>>> import numpy as np
>>> import numpy.linalg as la
>>> np.set_printoptions(precision=2, suppress=True, linewidth=200, legacy="1.25")
>>> rnd = lambda a: np.round(a, 2) + 0
>>> E = np.load("case10.npy")
>>> E
array([[  1,  -3,   9, -27],
       [  1,  -2,   4,  -8],
       [  1,  -1,   1,  -1],
       [  1,   0,   0,   0],
       [  1,   1,   1,   1],
       [  1,   2,   4,   8],
       [  1,   3,   9,  27],
       [  1,   4,  16,  64],
       [  1,   5,  25, 125],
       [  1,   6,  36, 216],
       [  1,   7,  49, 343]])
>>> f, r1 = E[5], E[3]
>>> f @ r1
1
>>> f @ f
85
>>> p = (f @ r1) / (f @ f) * f
>>> rnd(r1 - p)
array([ 0.99, -0.02, -0.05, -0.09])
>>> np.outer(f, r1)
array([[1, 0, 0, 0],
       [2, 0, 0, 0],
       [4, 0, 0, 0],
       [8, 0, 0, 0]])
>>> rnd(la.norm(f + r1) ** 2 + la.norm(f - r1) ** 2)
172.0
>>> B = E[0, 0] * E[1:] - np.outer(E[1:, 0], E[0])
>>> B
array([[  0,   1,  -5,  19],
       [  0,   2,  -8,  26],
       [  0,   3,  -9,  27],
       [  0,   4,  -8,  28],
       [  0,   5,  -5,  35],
       [  0,   6,   0,  54],
       [  0,   7,   7,  91],
       [  0,   8,  16, 152],
       [  0,   9,  27, 243],
       [  0,  10,  40, 370]])
>>> la.matrix_rank(B), la.matrix_rank(E)
(3, 4)
>>> E[:, 0] / E[0, 0]
array([1., 1., 1., 1., 1., 1., 1., 1., 1., 1., 1.])
>>> t3 = np.stack([B, -3 * B, B[::-1]])
>>> rnd(la.norm(t3, axis=(1, 2)))
array([ 487.14, 1461.41,  487.14])
>>> la.matrix_rank(t3)
array([3, 3, 3])
>>> (t3 @ B.T).shape
(3, 10, 10)
>>> np.argsort(-la.norm(E, axis=0).round(6), kind="stable")[:3]
array([3, 2, 1])
>>> round(np.log10(la.cond(E)))
2
>>> la.cond(E) > 100
True
>>> rnd(np.abs(la.svd(E)[2][-1]))
array([0.99, 0.06, 0.12, 0.02])
>>> [round(float(x), 2) for x in la.svd(E, compute_uv=False)[:3]]
[436.11, 17.99, 5.57]
>>> W0 = np.load("arr.npy")
>>> W0
array([[-2.,  0.,  0., -3., -3.,  0.,  0., -3., -3.],
       [ 0., -2.,  0.,  0.,  0.,  0., -3.,  0.,  0.],
       [ 0.,  0., -2.,  0.,  0., -3.,  0.,  0.,  0.],
       [-3.,  0.,  0., -2., -3.,  0.,  0., -3., -3.],
       [-3.,  0.,  0., -3., -2.,  0.,  0., -3., -3.],
       [ 0.,  0., -3.,  0.,  0., -2.,  0.,  0.,  0.],
       [ 0., -3.,  0.,  0.,  0.,  0., -2.,  0.,  0.],
       [-3.,  0.,  0., -3., -3.,  0.,  0., -2., -3.],
       [-3.,  0.,  0., -3., -3.,  0.,  0., -3., -2.]])
>>> vec = np.array([-3, 0, 2, -3, 0, -1, 2, 2, 3])
>>> y = W0 @ vec
>>> y
array([ 0., -6., -1.,  0.,  3., -4., -4.,  5.,  6.])
>>> rnd(la.solve(W0, 5 * y))
array([-15.,   0.,  10., -15.,   0.,  -5.,  10.,  10.,  15.])
>>> M = np.loadtxt("dump.csv", delimiter=",")
>>> M
array([[ 2., -2.,  4., -4., -4.,  2.,  0.,  4.,  0., -4.,  0.,  0.,  0.,  2.,  2.],
       [-2., -1., -2.,  2.,  2., -1.,  0., -2.,  0.,  2.,  0.,  0.,  0., -1., -1.],
       [ 4., -2.,  2., -4., -4.,  2.,  0.,  4.,  0., -4.,  0.,  0.,  0.,  2.,  2.],
       [-4.,  2., -4.,  2.,  4., -2.,  0., -4.,  0.,  4.,  0.,  0.,  0., -2., -2.],
       [-4.,  2., -4.,  4.,  2., -2.,  0., -4.,  0.,  4.,  0.,  0.,  0., -2., -2.],
       [ 2., -1.,  2., -2., -2., -1.,  0.,  2.,  0., -2.,  0.,  0.,  0.,  1.,  1.],
       [ 0.,  0.,  0.,  0.,  0.,  0., -2.,  0.,  0.,  0.,  0.,  0.,  0.,  0.,  0.],
       [ 4., -2.,  4., -4., -4.,  2.,  0.,  2.,  0., -4.,  0.,  0.,  0.,  2.,  2.],
       [ 0.,  0.,  0.,  0.,  0.,  0.,  0.,  0., -2.,  0.,  0.,  0.,  0.,  0.,  0.],
       [-4.,  2., -4.,  4.,  4., -2.,  0., -4.,  0.,  2.,  0.,  0.,  0., -2., -2.],
       [ 0.,  0.,  0.,  0.,  0.,  0.,  0.,  0.,  0.,  0., -2.,  0.,  0.,  0.,  0.],
       [ 0.,  0.,  0.,  0.,  0.,  0.,  0.,  0.,  0.,  0.,  0., -2.,  0.,  0.,  0.],
       [ 0.,  0.,  0.,  0.,  0.,  0.,  0.,  0.,  0.,  0.,  0.,  0., -2.,  0.,  0.],
       [ 2., -1.,  2., -2., -2.,  1.,  0.,  2.,  0., -2.,  0.,  0.,  0., -1.,  1.],
       [ 2., -1.,  2., -2., -2.,  1.,  0.,  2.,  0., -2.,  0.,  0.,  0.,  1., -1.]])
>>> rng = np.random.default_rng(699682)
>>> B = E + rng.integers(-2, 3, (11, 1)) @ rng.integers(-2, 3, (1, 4))
>>> B
array([[  1,  -3,   9, -27],
       [ -1,  -3,   4,  -8],
       [ -1,  -2,   1,  -1],
       [  5,   2,   0,   0],
       [  3,   2,   1,   1],
       [  5,   4,   4,   8],
       [ -1,   2,   9,  27],
       [  5,   6,  16,  64],
       [ -1,   4,  25, 125],
       [  3,   7,  36, 216],
       [ -1,   6,  49, 343]])
>>> la.matrix_rank(B - E, tol=1e-8)
1
>>> B - E
array([[ 0,  0,  0,  0],
       [-2, -1,  0,  0],
       [-2, -1,  0,  0],
       [ 4,  2,  0,  0],
       [ 2,  1,  0,  0],
       [ 4,  2,  0,  0],
       [-2, -1,  0,  0],
       [ 4,  2,  0,  0],
       [-2, -1,  0,  0],
       [ 2,  1,  0,  0],
       [-2, -1,  0,  0]])
>>> np.abs(B - E).sum(axis=1)
array([0, 3, 3, 6, 3, 6, 3, 6, 3, 3, 3])
>>> np.count_nonzero(M)
105
>>> rnd(la.svd(M, compute_uv=False))
array([26.,  2.,  2.,  2.,  2.,  2.,  2.,  2.,  2.,  2.,  2.,  2.,  2.,  2.,  2.])
>>> M.sum(axis=1)
array([ 2., -4.,  2., -6., -6.,  0., -2.,  2., -2., -6., -2., -2., -2.,  0.,  0.])
>>> la.matrix_rank(M)
15
>>> rnd(M.mean(axis=0))
array([ 0.13, -0.27,  0.13, -0.4 , -0.4 ,  0.  , -0.13,  0.13, -0.13, -0.4 , -0.13, -0.13, -0.13,  0.  ,  0.  ])
>>> B = np.array([[3, 0],
...     [0, 0],
...     [3, 3],
...     [0, 0],
...     [0, 3],
...     [2, 2],
...     [2, 0],
...     [2, 1],
...     [0, 1],
...     [3, 2],
...     [3, 0],
...     [2, 3],
...     [0, 1],
...     [3, 3],
...     [2, 1]])
>>> la.matrix_rank(np.vstack([M, B.T]))
15
>>> np.einsum("ij,ij->i", M, M)
array([100.,  28., 100., 100., 100.,  28.,   4., 100.,   4., 100.,   4.,   4.,   4.,  28.,  28.])
>>> np.einsum("ik,kj->ij", M, B)
array([[ 28.,   8.],
       [-17.,  -4.],
       [ 28.,   2.],
       [-34.,  -8.],
       [-34., -14.],
       [ 13.,   0.],
       [ -4.,   0.],
       [ 30.,   6.],
       [  0.,  -2.],
       [-40., -12.],
       [ -6.,   0.],
       [ -4.,  -6.],
       [  0.,  -2.],
       [ 11.,  -2.],
       [ 13.,   2.]])
>>> m1 = np.loadtxt("block9.csv", delimiter=",")
>>> m1
array([[-1.61,  0.66, -4.28,  0.81, -1.33, -0.23,  1.14,  2.37, -5.89],
       [ 0.16, -0.74, -1.2 ,  1.76, -0.02, -0.22, -0.13, -0.51, -1.12],
       [-1.49,  1.81,  0.57, -0.2 , -0.13,  0.89, -2.28,  2.51, -4.48],
       [ 2.03, -1.23, -7.1 , -0.3 , -1.65, -0.25,  4.27, -0.18, -3.11],
       [-2.41,  0.58,  9.4 ,  2.02,  3.15, -0.31, -7.23, -0.7 ,  4.1 ],
       [ 1.18, -1.06, -2.71,  1.04, -0.37, -0.29,  2.27, -1.07,  1.98],
       [-1.01,  2.25,  6.45,  2.  ,  3.47,  0.36, -7.46,  1.52, -0.64],
       [-0.28, -1.43, -1.47,  2.62,  0.04, -1.08, -0.06, -1.36, -0.39]])
>>> th = np.radians(135)
>>> R = np.eye(9)
>>> R[5, 5] = R[2, 2] = np.cos(th)
>>> R[5, 2], R[2, 5] = -np.sin(th), np.sin(th)
>>> rnd(R)
array([[ 1.  ,  0.  ,  0.  ,  0.  ,  0.  ,  0.  ,  0.  ,  0.  ,  0.  ],
       [ 0.  ,  1.  ,  0.  ,  0.  ,  0.  ,  0.  ,  0.  ,  0.  ,  0.  ],
       [ 0.  ,  0.  , -0.71,  0.  ,  0.  ,  0.71,  0.  ,  0.  ,  0.  ],
       [ 0.  ,  0.  ,  0.  ,  1.  ,  0.  ,  0.  ,  0.  ,  0.  ,  0.  ],
       [ 0.  ,  0.  ,  0.  ,  0.  ,  1.  ,  0.  ,  0.  ,  0.  ,  0.  ],
       [ 0.  ,  0.  , -0.71,  0.  ,  0.  , -0.71,  0.  ,  0.  ,  0.  ],
       [ 0.  ,  0.  ,  0.  ,  0.  ,  0.  ,  0.  ,  1.  ,  0.  ,  0.  ],
       [ 0.  ,  0.  ,  0.  ,  0.  ,  0.  ,  0.  ,  0.  ,  1.  ,  0.  ],
       [ 0.  ,  0.  ,  0.  ,  0.  ,  0.  ,  0.  ,  0.  ,  0.  ,  1.  ]])
>>> B = m1 @ R.T
>>> rnd(la.svd(m1, compute_uv=False)), rnd(la.svd(B, compute_uv=False))
(array([20.  , 10.  ,  5.  ,  2.5 ,  1.25,  0.63,  0.31,  0.16]), array([20.  , 10.  ,  5.  ,  2.5 ,  1.25,  0.63,  0.31,  0.16]))
>>> rnd(la.det(R)), rnd(np.trace(R))
(1.0, 5.59)
>>> rnd(np.abs(B - m1).max(axis=0))
array([ 0.  ,  0.  , 16.27,  0.  ,  0.  ,  6.12,  0.  ,  0.  ,  0.  ])
>>> np.allclose(m1 @ m1.T, B @ B.T)
True
>>> np.allclose(la.norm(m1, axis=1), la.norm(B, axis=1))
True
